% ipython --no-banner

In [1]: import numpy as np

In [2]: from numpy import linalg as LA

In [3]: np.set_printoptions(precision=3, suppress=True, linewidth=140, legacy="1.25")

In [4]: J = np.loadtxt("mat.csv", delimiter=",")

In [5]: print(J)
[[-1.879 -0.868  0.87 ]
 [-1.871 -0.878  0.813]
 [-5.653 -2.716  2.745]
 [-5.681 -2.694  2.678]
 [-0.066  0.071 -0.019]
 [-3.775 -1.895  1.786]
 [ 0.03   0.043 -0.023]
 [-0.109 -0.02   0.055]
 [-0.015 -0.036  0.021]
 [-5.666 -2.735  2.725]
 [-3.785 -1.822  1.824]
 [-3.776 -1.811  1.673]
 [ 0.157 -0.084 -0.007]
 [-1.892 -0.903  0.927]
 [-5.644 -2.733  2.626]
 [-0.011 -0.041  0.003]
 [-1.992 -0.873  0.95 ]
 [-3.897 -1.868  1.795]
 [-1.816 -0.952  0.831]
 [ 0.101  0.047 -0.023]
 [-5.771 -2.672  2.551]
 [-1.917 -1.047  0.815]
 [-1.859 -0.82   0.98 ]
 [-1.902 -0.915  0.883]
 [-1.883 -0.867  0.849]
 [-1.941 -0.975  0.874]
 [-3.812 -1.797  1.752]
 [-3.747 -1.813  1.804]
 [-1.882 -0.991  0.909]
 [-3.805 -1.879  1.86 ]
 [-3.796 -1.745  1.903]
 [-3.724 -1.735  1.791]
 [-1.926 -0.897  0.845]
 [-5.676 -2.674  2.653]
 [ 0.001 -0.015 -0.036]
 [-3.906 -1.882  1.836]
 [-1.914 -0.933  0.966]
 [ 0.13  -0.034 -0.033]
 [ 0.019  0.118 -0.044]
 [-5.677 -2.813  2.757]
 [-3.787 -1.791  1.748]
 [-1.892 -0.92   0.91 ]
 [-1.942 -0.901  0.853]
 [-0.016 -0.011 -0.042]]

In [6]: lab = J[:, 0] > np.median(J[:, 0])

In [7]: r0 = J[lab].mean(axis=0) - J[~lab].mean(axis=0)

In [8]: print(round(float((((J - J.mean(axis=0)) @ r0 > 0) == lab).mean()), 3))
0.909

In [9]: print(round(LA.norm(J, 2) / LA.norm(J), 3))
1.0

In [10]: print(LA.cond(J) > 100)
False

In [11]: vec = np.array([-1, 2, -1])

In [12]: h1 = np.maximum(J @ vec, 0)

In [13]: print(h1)
[0.    0.    0.    0.    0.227 0.    0.079 0.014 0.    0.    0.    0.    0.    0.    0.    0.    0.    0.    0.    0.016 0.    0.    0.
 0.    0.    0.    0.    0.    0.    0.    0.    0.    0.    0.    0.005 0.    0.    0.    0.261 0.    0.    0.    0.    0.036]

In [14]: print(J.T @ h1)
[-0.008  0.05  -0.019]

In [15]: print(np.flatnonzero(h1 > 1e-9))
[ 4  6  7 19 34 38 43]

In [16]: A2 = J / np.sqrt((J ** 2).mean(axis=1, keepdims=True))

In [17]: print(LA.matrix_rank(A2) == LA.matrix_rank(J))
True

In [18]: print(LA.matrix_rank(J - J.mean(axis=1, keepdims=True)))
2

In [19]: print(LA.norm(A2, axis=1))
[1.732 1.732 1.732 1.732 1.732 1.732 1.732 1.732 1.732 1.732 1.732 1.732 1.732 1.732 1.732 1.732 1.732 1.732 1.732 1.732 1.732 1.732 1.732
 1.732 1.732 1.732 1.732 1.732 1.732 1.732 1.732 1.732 1.732 1.732 1.732 1.732 1.732 1.732 1.732 1.732 1.732 1.732 1.732 1.732]

In [20]: print(A2[43])
[-0.599 -0.412 -1.572]

In [21]: rng = np.random.default_rng(53531)

In [22]: data = np.array([[1, 1, 0, 2, 1, 1, 2, 1, 1],
    ...:     [0, 2, 0, 1, 0, 1, 0, 0, 1],
    ...:     [1, 0, 2, 2, 1, 0, 2, 2, 2],
    ...:     [2, 0, 1, 2, 0, 0, 2, 2, 0],
    ...:     [0, 2, 1, 1, 2, 0, 2, 1, 0]]) * (rng.random((5, 9)) < 0.3)

In [23]: print(data)
[[0 1 0 0 1 0 0 0 1]
 [0 0 0 0 0 0 0 0 1]
 [0 0 2 0 0 0 0 0 2]
 [0 0 0 2 0 0 0 0 0]
 [0 0 1 0 0 0 0 0 0]]

In [24]: print(np.abs(np.diag(LA.qr(data)[1])) > 1e-9)
[False False  True  True False]

In [25]: vec = np.array([1, 1, 1, 0, 0, 2, 1, 2, 0])

In [26]: print(LA.norm(data @ vec) <= LA.norm(data, 2) * LA.norm(vec) + 1e-9)
True

In [27]: print((data @ vec).argmax())
2

In [28]: print(data @ np.eye(9)[0])
[0. 0. 0. 0. 0.]

In [29]: left, sigma, Vt = LA.svd(data)

In [30]: print(np.argmax(sigma[:-1] / (sigma[1:] + 1e-6)) + 1)
4

In [31]: print(sigma.round(3) + 0)
[3.111 2.    1.615 0.845 0.   ]

In [32]: A2 = left[:, :4] @ np.diag(sigma[:4]) @ Vt[:4]

In [33]: print(LA.matrix_rank(A2))
4

In [34]: print(np.round(np.abs(data - A2).max(), 3))
0.0

In [35]: print(LA.matrix_rank(data, rtol=0.05))
4

In [36]: print(A2.round(3) + 0)
[[0. 1. 0. 0. 1. 0. 0. 0. 1.]
 [0. 0. 0. 0. 0. 0. 0. 0. 1.]
 [0. 0. 2. 0. 0. 0. 0. 0. 2.]
 [0. 0. 0. 2. 0. 0. 0. 0. 0.]
 [0. 0. 1. 0. 0. 0. 0. 0. 0.]]

In [37]: print(np.round(LA.norm(data - A2) / LA.norm(data), 3))
0.0

In [38]: mat = np.load("dump.npy")

In [39]: print(mat)
[[1 3 3 0 0 3 2]
 [1 2 1 0 0 2 0]
 [3 3 1 0 0 1 3]
 [0 0 0 0 2 0 0]
 [0 0 0 2 0 0 0]
 [2 0 2 0 0 1 0]
 [3 1 2 0 0 0 0]]

In [40]: # 2 blocks once reordered

In [41]: O, evecs = LA.qr(mat[:, :3])[0], LA.qr(mat[:, 3:])[0]

In [42]: sigma = LA.svd(O.T @ evecs, compute_uv=False)

In [43]: print(sigma.round(3) + 0)
[0.976 0.68  0.   ]

In [44]: print(round(LA.norm(O @ O.T - evecs @ evecs.T, 2), 3))
1.0

In [45]: print(np.degrees(np.arccos(sigma.clip(0, 1))))
[12.582 47.132 90.   ]

In [46]: print((sigma > 0.9).sum())
1

In [47]: print(mat @ mat)
[[25 20 19  0  0 15 11]
 [10 10 10  0  0 10  5]
 [20 21 21  0  0 17  9]
 [ 0  0  0  4  0  0  0]
 [ 0  0  0  0  4  0  0]
 [10 12 10  0  0  9 10]
 [10 17 12  0  0 13 12]]

In [48]: print((LA.matrix_power((mat != 0) + (mat.T != 0) + np.eye(7), 7) > 0).astype(int))
[[1 1 1 0 0 1 1]
 [1 1 1 0 0 1 1]
 [1 1 1 0 0 1 1]
 [0 0 0 1 1 0 0]
 [0 0 0 1 1 0 0]
 [1 1 1 0 0 1 1]
 [1 1 1 0 0 1 1]]

In [49]: A2 = np.array([[2, 2, 3, 3, 1, 2, 1, 2, 0, 2, 0, 2, 0],
    ...:     [2, 0, 0, 0, 3, 1, 2, 0, 0, 3, 0, 0, 1],
    ...:     [1, 1, 1, 3, 3, 2, 3, 0, 0, 3, 3, 2, 1],
    ...:     [0, 3, 1, 2, 2, 3, 0, 2, 3, 2, 2, 2, 3],
    ...:     [1, 3, 2, 0, 3, 2, 2, 0, 1, 2, 2, 0, 2],
    ...:     [2, 2, 2, 1, 1, 3, 3, 1, 1, 1, 3, 1, 2],
    ...:     [0, 0, 3, 2, 1, 2, 0, 0, 2, 2, 1, 0, 1],
    ...:     [3, 2, 2, 1, 2, 0, 1, 1, 0, 1, 2, 0, 1],
    ...:     [3, 0, 3, 3, 3, 0, 1, 1, 1, 0, 3, 2, 1],
    ...:     [0, 0, 0, 1, 1, 0, 0, 2, 0, 1, 2, 2, 1],
    ...:     [3, 1, 1, 3, 3, 2, 3, 1, 1, 1, 0, 1, 2],
    ...:     [1, 3, 1, 1, 2, 1, 3, 0, 2, 3, 2, 2, 0],
    ...:     [3, 2, 3, 1, 0, 0, 3, 1, 3, 2, 3, 3, 0]])

In [50]: X = A2 - A2.T

In [51]: print(X)
[[ 0  0  2  3  0  0  1 -1 -3  2 -3  1 -3]
 [ 0  0 -1 -3  0 -1  2 -2  0  3 -1 -3 -1]
 [-2  1  0  2  1  0  0 -2 -3  3  2  1 -2]
 [-3  3 -2  0  2  2 -2  1  0  1 -1  1  2]
 [ 0  0 -1 -2  0  1  1 -2 -2  1 -1 -2  2]
 [ 0  1  0 -2 -1  0  1  1  1  1  1  0  2]
 [-1 -2  0  2 -1 -1  0 -1  1  2 -2 -3 -2]
 [ 1  2  2 -1  2 -1  1  0 -1 -1  1  0  0]
 [ 3  0  3  0  2 -1 -1  1  0  0  2  0 -2]
 [-2 -3 -3 -1 -1 -1 -2  1  0  0  1 -1 -1]
 [ 3  1 -2  1  1 -1  2 -1 -2 -1  0 -1 -1]
 [-1  3 -1 -1  2  0  3  0  0  1  1  0 -3]
 [ 3  1  2 -2 -2 -2  2  0  2  1  1  3  0]]

In [52]: # null space of dimension 1

In [53]: print(LA.lstsq(X[:-1].T, X[-1])[2])
12

In [54]: rank = LA.matrix_rank(data)

In [55]: print(rank)
4

In [56]: ns = LA.svd(data)[2][rank:].T

In [57]: print(LA.matrix_rank(data.T @ data), LA.matrix_rank(data @ data.T))
4 4

In [58]: lab = rng.permutation(13)

In [59]: print(lab)
[12  3  4  2  5  9  8 11  7  0 10  1  6]

In [60]: A2 = X[lab][:, lab]

In [61]: print(np.allclose(A2, X))
False

In [62]: print(np.trace(A2))
0

In [63]: left, sigma, Vt = LA.svd(X)

In [64]: evecs = Vt[:(sigma > 1e-8).sum()]

In [65]: vec = X[2] + 3 * X[7] + rng.integers(2) * np.eye(13)[11]

In [66]: print(vec)
[ 1.  7.  6. -1.  7. -3.  3. -2. -6.  0.  5.  2. -2.]

In [67]: print(np.allclose(evecs.T @ evecs @ vec, vec))
False

In [68]: print(LA.matrix_rank(np.vstack([X, vec])))
13

In [69]: M = np.load("sample4.npy")

In [70]: print(M)
[[ 0  0  0  2]
 [ 0 -2 -2  1]
 [ 1 -2 -1 -2]
 [-1  0 -2 -1]]

In [71]: left, sigma, Vt = LA.svd(M)

In [72]: print(sigma)
[3.994 2.952 2.075 0.164]

In [73]: print(np.argmax(sigma[:-1] / (sigma[1:] + 1e-6)) + 1)
3

In [74]: A2 = left[:, :3] @ np.diag(sigma[:3]) @ Vt[:3]

In [75]: print(np.round(np.abs(M - A2).max(), 3))
0.093

In [76]: print(round(LA.norm(M - A2) / LA.norm(M), 3))
0.03

In [77]: print(LA.matrix_rank(A2))
3

In [78]: print(LA.matrix_rank(M, rtol=0.05))
3

In [79]: arr = np.loadtxt("a.csv", delimiter=",")

In [80]: print(arr)
[[ 40.06  -22.438  18.86   -1.501 -61.885  41.25   20.658 -21.086 -20.162]
 [ 38.896 -19.288  19.579  -0.837 -60.94   40.454  19.07  -20.971 -19.326]
 [ 39.694 -20.129  16.577  -1.452 -59.795  39.81   20.655 -19.806 -20.329]
 [ 40.483 -17.451  19.868   0.161 -60.61   40.655  20.315 -21.82  -19.808]
 [ 40.985 -21.102  20.519  -2.354 -60.637  38.368  20.202 -18.556 -20.085]
 [ 38.918 -19.234  20.934   1.283 -61.565  40.001  20.357 -19.252 -20.513]
 [ 41.344 -19.924  18.925   1.214 -61.018  41.372  20.576 -21.604 -19.613]
 [ 40.755 -19.897  21.761  -1.859 -61.562  40.879  20.44  -18.954 -19.407]
 [ 39.35  -19.525  20.501  -0.708 -60.02   40.524  18.706 -19.26  -20.319]
 [ 38.691 -19.934  19.727  -0.75  -59.509  38.45   20.171 -20.163 -19.118]
 [ 40.645 -21.141  19.267   0.725 -60.448  39.714  20.686 -19.888 -20.439]
 [ 39.956 -19.963  19.576   0.847 -58.992  41.607  19.706 -18.863 -19.675]
 [ 39.178 -21.058  19.116  -0.93  -60.923  41.205  19.726 -20.414 -20.365]
 [ 38.334 -20.918  20.285  -0.49  -59.491  38.543  17.883 -21.78  -20.463]
 [ 39.914 -18.587  21.715  -1.404 -61.375  40.657  18.901 -21.326 -20.448]
 [ 38.813 -20.032  19.105   1.08  -60.453  41.704  18.765 -19.288 -20.697]
 [ 38.81  -18.944  18.54    1.035 -60.305  38.641  19.643 -19.3   -19.62 ]
 [ 40.254 -21.481  19.675   0.351 -60.475  39.304  20.623 -19.526 -18.568]
 [ 40.118 -19.599  20.088  -0.09  -60.806  39.19   19.415 -20.698 -19.514]
 [ 40.13  -19.097  19.73    0.567 -61.058  39.993  20.323 -20.241 -21.374]
 [ 41.648 -19.806  21.059  -0.124 -59.895  38.819  20.966 -20.818 -20.565]
 [ 39.33  -21.365  20.016   1.536 -61.119  39.954  17.97  -19.334 -21.951]
 [ 39.434 -19.972  20.372  -1.148 -59.091  39.382  20.112 -20.749 -20.368]
 [ 40.801 -19.544  18.942  -0.766 -60.813  41.271  19.583 -20.457 -17.839]
 [ 39.93  -18.339  21.592   1.796 -60.196  40.607  18.733 -18.885 -21.435]
 [ 40.312 -20.016  20.922   0.092 -62.215  40.743  19.076 -18.386 -20.306]
 [ 38.973 -19.239  20.02    0.674 -57.366  40.677  21.181 -18.692 -18.745]
 [ 38.257 -19.156  20.777  -1.287 -61.732  40.369  18.208 -18.828 -20.082]
 [ 40.534 -21.9    20.225   0.15  -60.835  41.344  20.326 -21.826 -20.058]
 [ 39.391 -19.08   19.591   1.027 -60.81   39.932  21.34  -22.156 -19.194]
 [ 38.769 -18.852  20.385  -0.688 -58.8    40.654  20.788 -20.114 -18.369]
 [ 39.326 -20.284  18.831  -0.472 -59.779  39.067  20.107 -18.788 -18.596]
 [ 39.356 -18.244  19.711  -0.251 -59.523  40.605  20.358 -18.281 -20.628]
 [ 39.791 -19.563  21.474   0.067 -59.513  40.66   20.311 -21.813 -18.747]
 [ 40.107 -20.716  20.563   0.737 -61.425  40.303  20.288 -20.375 -17.896]
 [ 39.094 -19.337  21.097  -0.261 -60.805  41.267  21.049 -20.015 -19.353]
 [ 41.077 -19.453  20.296  -0.418 -60.758  40.646  21.79  -19.712 -19.401]
 [ 39.817 -18.854  19.579   1.275 -60.205  38.033  19.329 -20.317 -20.41 ]
 [ 40.381 -18.62   20.263   0.219 -60.34   40.894  21.393 -19.793 -18.786]
 [ 40.928 -20.225  19.01    1.257 -61.228  39.11   19.64  -19.847 -19.82 ]
 [ 40.212 -21.526  22.013  -0.07  -59.852  39.409  19.292 -18.975 -19.218]
 [ 38.985 -18.558  19.463  -0.162 -59.691  39.822  18.268 -18.873 -19.183]
 [ 40.483 -21.597  21.957   0.68  -60.418  38.887  19.058 -19.62  -18.776]]

In [81]: O, r_ = LA.qr(arr)

In [82]: print(O.shape, r_.shape)
(43, 9) (9, 9)

In [83]: print(np.trace(O @ O.T))
9.0

In [84]: print(round(abs(r_[0, 0]), 3), round(LA.norm(arr[:, 0]), 3))
261.174 261.174

In [85]: print(np.round(O.T @ O, 3) + 0)
[[1. 0. 0. 0. 0. 0. 0. 0. 0.]
 [0. 1. 0. 0. 0. 0. 0. 0. 0.]
 [0. 0. 1. 0. 0. 0. 0. 0. 0.]
 [0. 0. 0. 1. 0. 0. 0. 0. 0.]
 [0. 0. 0. 0. 1. 0. 0. 0. 0.]
 [0. 0. 0. 0. 0. 1. 0. 0. 0.]
 [0. 0. 0. 0. 0. 0. 1. 0. 0.]
 [0. 0. 0. 0. 0. 0. 0. 1. 0.]
 [0. 0. 0. 0. 0. 0. 0. 0. 1.]]

In [86]: E = np.load("data.npy")

In [87]: print(E)
[[ 1  1  1  0  0  0  2 -2 -2 -1  0 -1  0  1]
 [ 2 -1  2  1  1  2  0  2 -1  1 -2  2 -2  2]
 [ 1 -1 -1  1 -2 -1  1  1  2  0  0 -1  0 -2]
 [ 1 -1  2 -1 -2  1  2  2  2 -1 -2  0  0  1]
 [ 1  1 -2 -1  2  2  0  0  0 -1  0 -1 -1 -1]
 [-2 -1  1  2  1  1  0 -2  2  1  2  2  1  0]
 [ 1  1 -2 -2  0 -1 -1  1  1 -1 -1 -2  0  2]
 [-2 -2  2 -1 -2  1  1  1  2 -2 -1 -1  2 -1]
 [ 1 -1  0  1  2 -2  2  0 -1  1  1  2  0 -2]
 [ 1  0  0  2  1  2  1  0  0 -2  1  1  0 -2]]

In [88]: def softmax(z):
    ...:     e = np.exp(z - z.max(axis=-1, keepdims=True))
    ...:     return e / e.sum(axis=-1, keepdims=True)
    ...: 

In [89]: print(softmax(E[3]))
[0.066 0.009 0.18  0.009 0.003 0.066 0.18  0.18  0.18  0.009 0.003 0.024 0.024 0.066]

In [90]: print(softmax(E[3] + 2))
[0.066 0.009 0.18  0.009 0.003 0.066 0.18  0.18  0.18  0.009 0.003 0.024 0.024 0.066]

In [91]: att = E @ E.T / np.sqrt(14)

In [92]: print(softmax(att).round(6).argmax(axis=1))
[0 1 2 3 4 5 6 7 8 9]

In [93]: O, evecs = LA.qr(J[:, :1])[0], LA.qr(J[:, 1:])[0]

In [94]: sigma = LA.svd(O.T @ evecs, compute_uv=False)

In [95]: print(np.round(LA.norm(O @ O.T - evecs @ evecs.T, 2), 3))
1.0

In [96]: print(np.degrees(np.arccos(sigma.clip(0, 1))))
[1.708]

In [97]: print(sigma)
[1.]

In [98]: G = E.T @ E

In [99]: print(np.diag(G))
[19 12 23 18 23 21 16 19 23 15 16 21 10 24]

In [100]: print((E @ E.T).shape)
(10, 10)

In [101]: print(np.round(LA.eigvalsh(G)[::-1], 3) + 0)
[66.348 55.719 47.043 29.6   23.536 20.071  7.624  6.419  2.653  0.988  0.     0.     0.     0.   ]

In [102]: print(np.allclose(G, G.T))
True
